$ python3 -q
>>> import numpy as np
>>> np.set_printoptions(suppress=True, linewidth=160)
>>> rnd = lambda a: np.round(a, 3) + 0
>>> A = np.load("x.npy")
>>> rnd(A)
array([[ 6.693,  5.307,  1.347],
       [ 7.832,  4.168,  1.916],
       [ 9.684,  2.316,  2.842],
       [ 7.624,  4.376,  1.812],
       [ 9.357,  2.643,  2.678],
       [11.789,  0.211,  3.895],
       [ 6.844,  5.156,  1.422],
       [12.052, -0.052,  4.026],
       [ 7.131,  4.869,  1.566],
       [ 8.184,  3.816,  2.092],
       [ 7.913,  4.087,  1.957],
       [ 7.197,  4.803,  1.598],
       [ 6.318,  5.682,  1.159],
       [10.734,  1.266,  3.367],
       [ 9.139,  2.861,  2.57 ],
       [12.971, -0.971,  4.486],
       [ 8.153,  3.847,  2.077],
       [10.779,  1.221,  3.39 ]])
>>> x0 = np.array([2, 0, -1])
>>> h = np.maximum(A @ x0, 0)
>>> rnd(np.tanh(A @ x0))
array([1., 1., 1., 1., 1., 1., 1., 1., 1., 1., 1., 1., 1., 1., 1., 1., 1., 1.])
>>> np.flatnonzero(h > 1e-9)
array([ 0,  1,  2,  3,  4,  5,  6,  7,  8,  9, 10, 11, 12, 13, 14, 15, 16, 17])
>>> rnd(A * (h > 1e-9)[:, None])
array([[ 6.693,  5.307,  1.347],
       [ 7.832,  4.168,  1.916],
       [ 9.684,  2.316,  2.842],
       [ 7.624,  4.376,  1.812],
       [ 9.357,  2.643,  2.678],
       [11.789,  0.211,  3.895],
       [ 6.844,  5.156,  1.422],
       [12.052, -0.052,  4.026],
       [ 7.131,  4.869,  1.566],
       [ 8.184,  3.816,  2.092],
       [ 7.913,  4.087,  1.957],
       [ 7.197,  4.803,  1.598],
       [ 6.318,  5.682,  1.159],
       [10.734,  1.266,  3.367],
       [ 9.139,  2.861,  2.57 ],
       [12.971, -0.971,  4.486],
       [ 8.153,  3.847,  2.077],
       [10.779,  1.221,  3.39 ]])
>>> rnd(A.T @ h)
array([2568.532,  750.587,  731.079])
>>> Y = A / np.linalg.norm(A, axis=1, keepdims=True)
>>> cov = Y @ Y.T
>>> rnd(np.degrees(np.arccos(np.clip(cov[17, 6], -1, 1))))
np.float64(30.696)
>>> rnd(np.linalg.norm(Y, axis=1))
array([1., 1., 1., 1., 1., 1., 1., 1., 1., 1., 1., 1., 1., 1., 1., 1., 1., 1.])
>>> Xc = A - A.mean(axis=0)
>>> V = np.linalg.svd(Xc)[2][:2]
>>> Y = Xc - Xc @ V.T @ V
>>> rnd(np.cov(Xc @ V.T, rowvar=False))
array([[9.163, 0.   ],
       [0.   , 0.   ]])
>>> rnd(np.diag(V.T @ V))
array([0.974, 0.905, 0.121])
>>> np.linalg.cond(A) > 100
np.True_
>>> [round(float(x), 3) for x in np.linalg.svd(A, compute_uv=False)[:3]]
[41.814, 10.812, 0.0]
>>> np.linalg.matrix_rank(A, rtol=0.1)
np.int64(2)
>>> rnd(np.linalg.norm(A, 2) / np.linalg.norm(A))
np.float64(0.968)
>>> rk = np.linalg.matrix_rank(A)
>>> rk
np.int64(2)
>>> N = np.linalg.svd(A)[2][rk:].T
>>> rnd(N[:, 0] / N[np.abs(N[:, 0]).round(6).argmax(), 0])
array([-0.333,  0.167,  1.   ])
>>> np.allclose(A @ N, 0)
True
>>> [int(np.linalg.matrix_rank(A[:i])) for i in range(1, len(A) + 1)]
[1, 2, 2, 2, 2, 2, 2, 2, 2, 2, 2, 2, 2, 2, 2, 2, 2, 2]
>>> W0 = np.loadtxt("case9.csv", delimiter=",")
>>> W0
array([[6., 4.],
       [7., 5.]])
>>> w, V = np.linalg.eig(W0)
>>> rnd(W0 @ V[:, 0] - w[0] * V[:, 0])
array([0., 0.])
>>> O, r_ = np.linalg.qr(W0)
>>> np.allclose(r_.T @ r_, W0.T @ W0)
True
>>> rnd(O.T @ O)
array([[1., 0.],
       [0., 1.]])
>>> rnd(O @ r_)
array([[6., 4.],
       [7., 5.]])
>>> rnd(abs(r_[0, 0])), rnd(np.linalg.norm(W0[:, 0]))
(np.float64(9.22), np.float64(9.22))
>>> rnd(np.abs(np.diag(r_)))
array([9.22 , 0.217])
>>> P = np.triu(np.array([[-1, -2], [-3, -2]]), 1) + np.eye(2)
>>> Y = P @ W0 @ np.linalg.inv(P)
>>> rnd(np.linalg.det(Y))
np.float64(2.0)
>>> np.linalg.matrix_rank(Y)
np.int64(2)
>>> m1 = np.load("a.npy")
>>> m1
array([[ 1,  0,  0,  0],
       [ 0,  1,  0,  0],
       [ 3, -3,  1,  0],
       [ 0,  1, -1,  1]])
>>> w, V = np.linalg.eig(m1)
>>> rnd(np.sort(np.linalg.eigvals(m1 @ m1)))
array([1., 1., 1., 1.])
>>> m1 @ V[:, 0] - w[0] * V[:, 0]
array([0., 0., 0., 0.])
>>> np.prod(w)
np.float64(1.0)
>>> rnd(np.sort(np.linalg.eigvals(m1.T)))
array([1., 1., 1., 1.])
>>> rnd(np.abs(np.linalg.eigvals(m1)).max())
np.float64(1.0)
>>> np.allclose(m1 @ m1.T, m1.T @ m1)
False
>>> rnd(np.linalg.det(m1))
np.float64(1.0)
>>> m1 @ m1
array([[ 1,  0,  0,  0],
       [ 0,  1,  0,  0],
       [ 6, -6,  1,  0],
       [-3,  5, -2,  1]])
>>> rnd(np.sort(np.abs(np.linalg.eigvals(m1))))
array([1., 1., 1., 1.])
>>> np.linalg.matrix_power(m1, 2)
array([[ 1,  0,  0,  0],
       [ 0,  1,  0,  0],
       [ 6, -6,  1,  0],
       [-3,  5, -2,  1]])
>>> K = np.loadtxt("data.csv", delimiter=",")
>>> K
array([[ 1.748,  1.395,  6.015],
       [10.277,  2.008, -6.787],
       [ 4.92 ,  3.016,  1.594],
       [-7.495, -2.356,  4.846],
       [ 3.092,  2.382, -0.644],
       [-0.755,  3.218, -1.973],
       [ 0.196, -4.904,  3.913],
       [-4.974, -4.766, -1.498],
       [-3.535,  2.163,  2.079],
       [-3.007,  1.519, -1.781],
       [ 3.263,  0.602,  4.692],
       [-1.04 , -7.529, -0.657],
       [-2.208, -4.784,  1.355],
       [ 5.445, -9.127,  0.111],
       [-5.36 ,  1.973,  3.653]])
>>> Xc = K - K.mean(axis=0)
>>> V = np.linalg.svd(Xc)[2][:2]
>>> Y = Xc - Xc @ V.T @ V
>>> rnd(np.cov(Xc @ V.T, rowvar=False))
array([[26.28 ,  0.   ],
       [ 0.   , 16.738]])
>>> W2 = K[[9, 14]].astype(float)
>>> for _ in range(3):
...     idx = np.linalg.norm(K[:, None] - W2, axis=-1).argmin(axis=1)
...     W2 = np.array([K[idx == j].mean(axis=0) for j in range(2)])
... 
>>> idx
array([1, 0, 0, 1, 0, 0, 1, 0, 1, 0, 1, 0, 0, 0, 1])
>>> np.abs(W2[1] - W2[0]).argmax()
np.int64(2)
>>> def softmax(z):
...     e = np.exp(z - z.max(axis=-1, keepdims=True))
...     return e / e.sum(axis=-1, keepdims=True)
... 
>>> rnd(softmax(K).sum(axis=1))
array([1., 1., 1., 1., 1., 1., 1., 1., 1., 1., 1., 1., 1., 1., 1.])
>>> rnd(softmax(K[11]))
array([0.405, 0.001, 0.594])
>>> att = K @ K.T / np.sqrt(3)
>>> softmax(att).round(6).argmax(axis=1)
array([ 0,  1,  1,  3,  1,  5, 13,  7,  3,  9,  0, 13, 11, 13,  3])
>>> M = np.load("run14.npy")
>>> M
array([[-1.,  1.,  1.,  1.],
       [ 1., -1.,  1.,  1.],
       [ 1.,  1., -1.,  1.],
       [ 1.,  1.,  1., -1.]])
>>> rnd(np.linalg.det(M[::-1]))
np.float64(-16.0)
>>> np.einsum("ij,ji->", M, M)
np.float64(16.0)
>>> rnd(np.linalg.eigvals(M).sum().real)
np.float64(-4.0)
>>> rnd(np.linalg.det(M.T))
np.float64(-16.0)
>>> w, V = np.linalg.eigh(M)
>>> x0 = np.array([6, 2, 5, 0])
>>> rnd(V * np.maximum(w, 0) @ V.T)
array([[0.5, 0.5, 0.5, 0.5],
       [0.5, 0.5, 0.5, 0.5],
       [0.5, 0.5, 0.5, 0.5],
       [0.5, 0.5, 0.5, 0.5]])
>>> rnd(np.linalg.eigvalsh(M[1:, 1:]))
array([-2., -2.,  1.])
